$ python3 -q
>>> import numpy as np
>>> np.set_printoptions(precision=2, suppress=True, linewidth=100)
>>> C = np.array([[2, 2, 2], [3, 1, 5], [2, 5, 0]])
>>> rng = np.random.default_rng(933094)
>>> K = (rng.random((12, 3)) < 0.25) @ C
>>> K
array([[0, 0, 0],
       [2, 2, 2],
       [0, 0, 0],
       [7, 8, 7],
       [4, 7, 2],
       [0, 0, 0],
       [2, 5, 0],
       [0, 0, 0],
       [0, 0, 0],
       [0, 0, 0],
       [0, 0, 0],
       [0, 0, 0]])
>>> idx = K[:, 0] > np.median(K[:, 0])
>>> r0 = K[idx].mean(axis=0) - K[~idx].mean(axis=0)
>>> r0
array([3.75, 5.5 , 2.75])
>>> print(idx.astype(int))
[0 1 0 1 1 0 1 0 0 0 0 0]
>>> (((K - K.mean(axis=0)) @ r0 > 0) == idx).mean()
np.float64(1.0)
>>> ((K - K.mean(axis=0)) @ r0 > 0).astype(int)
array([0, 1, 0, 1, 1, 0, 1, 0, 0, 0, 0, 0])
>>> np.argsort(-np.abs(r0).round(6), kind="stable")
array([1, 0, 2])
>>> m1 = np.eye(4, dtype=int)[rng.permutation(4)]
>>> m1
array([[0, 1, 0, 0],
       [0, 0, 0, 1],
       [1, 0, 0, 0],
       [0, 0, 1, 0]])
>>> w1 = np.array([[3, 3, -3], [0, -2, 0], [0, -1, -3], [1, -2, 0]])
>>> beta = np.array([2, -1, 2])
>>> act = np.maximum(m1 @ w1 + beta, 0)
>>> print((act > 0).mean(axis=0))
[1.   0.25 0.5 ]
>>> np.linalg.matrix_rank(act)
np.int64(3)
>>> (act > 0).astype(int)
array([[1, 0, 1],
       [1, 0, 1],
       [1, 1, 0],
       [1, 0, 0]])
>>> C = np.array([[-3, -3], [3, -3], [-5, 1]])
>>> (act @ C).round(6).argmax(axis=1)
array([1, 1, 0, 0])
>>> w1 @ C
array([[ 15, -21],
       [ -6,   6],
       [ 12,   0],
       [ -9,   3]])
>>> F = np.load("dump.npy")
>>> F
array([[ 4.,  3.,  3.],
       [-2., -3.,  4.],
       [ 0.,  0., -1.]])
>>> M2 = F / np.linalg.norm(F, axis=1, keepdims=True)
>>> gram = M2 @ M2.T
>>> np.argwhere(np.triu(np.abs(gram) > 0.95, 1))
array([], shape=(0, 2), dtype=int64)
>>> round(float(np.degrees(np.arccos(np.clip(gram[1, 0], -1, 1)))), 2)
99.16
>>> (gram - 2 * np.eye(3)).round(6).argmax(axis=1)
array([1, 0, 0])
>>> gram[1]
array([-0.16,  1.  , -0.74])
>>> (np.abs(gram) > 0.9).astype(int)
array([[1, 0, 0],
       [0, 1, 0],
       [0, 0, 1]])
>>> np.linalg.norm(M2, axis=1)
array([1., 1., 1.])
>>> gram
array([[ 1.  , -0.16, -0.51],
       [-0.16,  1.  , -0.74],
       [-0.51, -0.74,  1.  ]])
>>> M2 = np.array([[5, 7], [4, 8], [9, -8]])
>>> np.einsum("ik,kj->ji", F, M2)
array([[ 59.,  14.,  -9.],
       [ 28., -70.,   8.]])
>>> np.einsum("ij,ij->i", F, F)
array([34., 29.,  1.])
>>> np.einsum("ik,kj->ij", F, M2)
array([[ 59.,  28.],
       [ 14., -70.],
       [ -9.,   8.]])
>>> np.linalg.matrix_rank(np.vstack([F, M2.T]))
np.int64(3)
>>> M2.T @ F.T
array([[ 59.,  14.,  -9.],
       [ 28., -70.,   8.]])
>>> print(F @ M2)
[[ 59.  28.]
 [ 14. -70.]
 [ -9.   8.]]
>>> F @ F
array([[ 10.,   3.,  21.],
       [ -2.,   3., -22.],
       [  0.,   0.,   1.]])
>>> np.allclose(F, F.T)
False
>>> Uu, s, Vh = np.linalg.svd(F)
>>> np.argmax(s[:-1] / (s[1:] + 1e-6)) + 1
np.int64(2)
>>> M2 = Uu[:, :2] @ np.diag(s[:2]) @ Vh[:2]
>>> print(M2)
[[ 3.99  3.01  3.  ]
 [-2.02 -2.98  4.01]
 [-0.13  0.13 -0.97]]
>>> print(np.linalg.matrix_rank(M2))
2
>>> print(np.round(np.abs(F - M2).max(), 2))
0.13
>>> np.linalg.matrix_rank(F, rtol=0.05)
np.int64(2)
>>> np.round(np.linalg.norm(F - M2, 2), 2), round(float(s[2]), 2)
(np.float64(0.19), 0.19)
>>> t = np.deg2rad(30)
>>> M = np.eye(3)
>>> M[np.ix_([0, 2], [0, 2])] = [[np.cos(t), -np.sin(t)], [np.sin(t), np.cos(t)]]
>>> M
array([[ 0.87,  0.  , -0.5 ],
       [ 0.  ,  1.  ,  0.  ],
       [ 0.5 ,  0.  ,  0.87]])
>>> M2 = np.array([[0, 0, 0], [1, 1, 2]])
>>> C = np.kron(M2, M)
>>> C
array([[ 0.  ,  0.  , -0.  ,  0.  ,  0.  , -0.  ,  0.  ,  0.  , -0.  ],
       [ 0.  ,  0.  ,  0.  ,  0.  ,  0.  ,  0.  ,  0.  ,  0.  ,  0.  ],
       [ 0.  ,  0.  ,  0.  ,  0.  ,  0.  ,  0.  ,  0.  ,  0.  ,  0.  ],
       [ 0.87,  0.  , -0.5 ,  0.87,  0.  , -0.5 ,  1.73,  0.  , -1.  ],
       [ 0.  ,  1.  ,  0.  ,  0.  ,  1.  ,  0.  ,  0.  ,  2.  ,  0.  ],
       [ 0.5 ,  0.  ,  0.87,  0.5 ,  0.  ,  0.87,  1.  ,  0.  ,  1.73]])
>>> C.shape
(6, 9)
>>> vec = np.array([-1, -2, 0])
>>> h = np.maximum(M @ vec, 0)
>>> np.flatnonzero(h > 1e-9)
array([], dtype=int64)
>>> np.maximum(M @ (3 * vec), 0)
array([0., 0., 0.])
>>> h
array([0., 0., 0.])
>>> idx = rng.permutation(3)
>>> M2 = M[:, idx] * rng.choice([-1, 1], 3)
>>> M2
array([[-0.  , -0.87,  0.5 ],
       [-1.  , -0.  , -0.  ],
       [-0.  , -0.5 , -0.87]])
>>> Uu, _, Vh = np.linalg.svd(M.T @ M2)
>>> idx
array([1, 0, 2])
>>> vec = np.array([-2, 1, 1])
>>> target = M @ vec
>>> target
array([-2.23,  1.  , -0.13])
>>> np.linalg.solve(M, target + M[:, 0])
array([-1.,  1.,  1.])
>>> np.linalg.solve(M, -3 * target)
array([ 6., -3., -3.])
>>> print(np.linalg.solve(M, target))
[-2.  1.  1.]
>>> np.linalg.solve(M.T, M[2])
array([0., 0., 1.])
>>> (M != 0).astype(int)
array([[1, 0, 1],
       [0, 1, 0],
       [1, 0, 1]])
>>> E = np.loadtxt("run13.csv", delimiter=",")
>>> E
array([[-2., -1.,  0.,  1.],
       [ 2.,  3.,  4.,  5.],
       [ 6.,  7.,  8.,  9.],
       [10., 11., 12., 13.]])
>>> np.linalg.matrix_rank(E, rtol=0.1)
np.int64(1)
>>> [round(float(x), 2) for x in np.linalg.svd(E, compute_uv=False)[:3]]
[28.57, 2.8, 0.0]
>>> round(np.linalg.norm(E, 2) / np.linalg.norm(E), 2)
np.float64(1.0)
>>> print(np.argsort(-np.linalg.norm(E, axis=0).round(6), kind="stable")[:3])
[3 2 1]
>>> np.linalg.norm(E, axis=1).argmax()
np.int64(3)
>>> print(round(float(np.linalg.norm(E, "nuc")), 2))
31.37
>>> print(E[1] @ E[3])
166.0
>>> np.round(np.linalg.norm(E[1] - E[3]), 2)
np.float64(16.0)
>>> round(np.linalg.norm(E, 1), 2), round(np.linalg.norm(E, np.inf), 2)
(np.float64(28.0), np.float64(46.0))
>>> vec = np.array([1, -2, 1])
>>> target = K @ vec
>>> np.linalg.solve(K.T @ K, K.T @ target)
array([ 1., -2.,  1.])
>>> target
array([ 0,  0,  0, -2, -8,  0, -8,  0,  0,  0,  0,  0])
>>> try:
...     np.linalg.solve(K, target)
... except np.linalg.LinAlgError as e:
...     print(e)
... 
Last 2 dimensions of the array must be square
>>> np.linalg.lstsq(K, target)[0]
array([ 1., -2.,  1.])
>>> np.round(np.linalg.pinv(K) @ K, 2) + 0
array([[1., 0., 0.],
       [0., 1., 0.],
       [0., 0., 1.]])
>>> target = target + 0.1 * rng.normal(size=12)
>>> target
array([-0.21,  0.04,  0.06, -2.14, -8.06,  0.03, -8.2 , -0.2 , -0.01,  0.01, -0.05,  0.13])
>>> beta, *_ = np.linalg.lstsq(K, target)
>>> [round(float(np.linalg.norm(np.linalg.solve(K.T @ K + lam * np.eye(3), K.T @ target))), 2) for lam in (0, 1, 10, 100)]
[3.09, 2.1, 1.39, 0.46]
>>> beta.round()
array([ 2., -2.,  1.])
>>> round(float(np.linalg.norm(target - K @ beta)), 2)
0.33
>>> beta
array([ 1.89, -2.39,  0.54])
>>> np.round(K.T @ (target - K @ beta), 2) + 0
array([0., 0., 0.])
>>> mat = np.array([[8, 4, 4], [4, 5, 5], [4, 5, 6]])
>>> M2 = np.linalg.inv(mat)
>>> round(float(np.linalg.cond(mat)), 2)
32.95
>>> print(M2)
[[ 0.21 -0.17  0.  ]
 [-0.17  1.33 -1.  ]
 [ 0.   -1.    1.  ]]
>>> print(np.allclose(M2, mat.T))
False
>>> np.round(mat @ M2, 2) + 0
array([[1., 0., 0.],
       [0., 1., 0.],
       [0., 0., 1.]])
>>> np.linalg.det(mat) * M2
array([[  5.,  -4.,   0.],
       [ -4.,  32., -24.],
       [  0., -24.,  24.]])
>>> L = np.linalg.cholesky(M2)
>>> np.diag(L) ** 2
array([0.21, 1.2 , 0.17])
>>> round(np.prod(np.diag(L)) ** 2, 2), round(np.linalg.det(M2), 2)
(np.float64(0.04), np.float64(0.04))
>>> M2 / np.sqrt(np.outer(np.diag(M2), np.diag(M2)))
array([[ 1.  , -0.32,  0.  ],
       [-0.32,  1.  , -0.87],
       [ 0.  , -0.87,  1.  ]])
>>> L @ L.T
array([[ 0.21, -0.17,  0.  ],
       [-0.17,  1.33, -1.  ],
       [ 0.  , -1.  ,  1.  ]])
>>> idx = rng.permutation(3)
>>> idx
array([0, 2, 1])
>>> M2 = mat[idx][:, idx]
>>> np.sort(np.abs(np.linalg.eigvals(M2)))
array([ 0.46,  3.49, 15.05])
>>> np.diag(M2)
array([8, 6, 5])
>>> np.trace(M2)
np.int64(19)
>>> round(np.linalg.det(M2), 2), np.round(np.linalg.det(mat[idx]), 2)
(np.float64(24.0), np.float64(-24.0))
>>> X = np.array([[3, 2, -2, 6], [-7, -1, 2, -1], [-6, 7, -4, 0]])
>>> print(X)
[[ 3  2 -2  6]
 [-7 -1  2 -1]
 [-6  7 -4  0]]
>>> vec = np.array([5, 4, 7, 4])
>>> h = np.maximum(X @ vec, 0)
>>> X * (h > 1e-9)[:, None]
array([[ 3,  2, -2,  6],
       [ 0,  0,  0,  0],
       [ 0,  0,  0,  0]])
>>> np.tanh(X @ vec)
array([ 1., -1., -1.])
>>> h
array([33,  0,  0])
>>> np.maximum(X @ (3 * vec), 0)
array([99,  0,  0])
>>> M2 = np.array([[-3, -1], [-2, 0], [0, -1], [1, 0]])
>>> np.einsum("ik,kj->ji", X, M2)
array([[-7, 22,  4],
       [-1,  5, 10]])
>>> print(np.linalg.matrix_rank(np.vstack([X, M2.T])))
4
>>> X.reshape(-1, 2)
array([[ 3,  2],
       [-2,  6],
       [-7, -1],
       [ 2, -1],
       [-6,  7],
       [-4,  0]])
>>> print(X.ravel(order="F"))
[ 3 -7 -6  2 -1  7 -2  2 -4  6 -1  0]
>>> blk = X.reshape(3, 2, -1)
>>> print(blk[:, 0])
[[ 3  2]
 [-7 -1]
 [-6  7]]
>>> M2 = X / np.sqrt((X ** 2).mean(axis=1, keepdims=True))
>>> print(np.linalg.matrix_rank(M2) == np.linalg.matrix_rank(X))
True
>>> M2[2]
array([-1.19,  1.39, -0.8 ,  0.  ])
>>> r0 = np.array([-5, 2, 4])
>>> M2 = M + np.outer(r0, np.eye(3)[0])
>>> print(np.linalg.matrix_rank(np.linalg.inv(M2) - np.linalg.inv(M), tol=1e-8))
1
>>> M2
array([[-4.13,  0.  , -0.5 ],
       [ 2.  ,  1.  ,  0.  ],
       [ 4.5 ,  0.  ,  0.87]])
>>> J = np.load("a.npy")
>>> J
array([[5., 0.],
       [1., 4.]])
>>> M2 = J[0, 0] * J[1:] - np.outer(J[1:, 0], J[0])
>>> M2
array([[ 0., 20.]])
>>> np.flatnonzero(~M2.round(6).any(axis=1))
array([], dtype=int64)
>>> w1 = np.array([[2, 0], [1, 3]])
>>> beta = np.array([1, 2])
>>> act = np.maximum(J @ w1 + beta, 0)
>>> act
array([[11.,  2.],
       [ 7., 14.]])
>>> (act > 0).mean(axis=0)
array([1., 1.])
>>> (act > 0).astype(int)
array([[1, 1],
       [1, 1]])
>>> np.linalg.matrix_rank(act)
np.int64(2)
>>> C = np.array([[-1, -8], [-2, 2]])
>>> act @ C
array([[-15., -84.],
       [-35., -28.]])
>>> print((act @ C).round(6).argmax(axis=1))
[0 1]
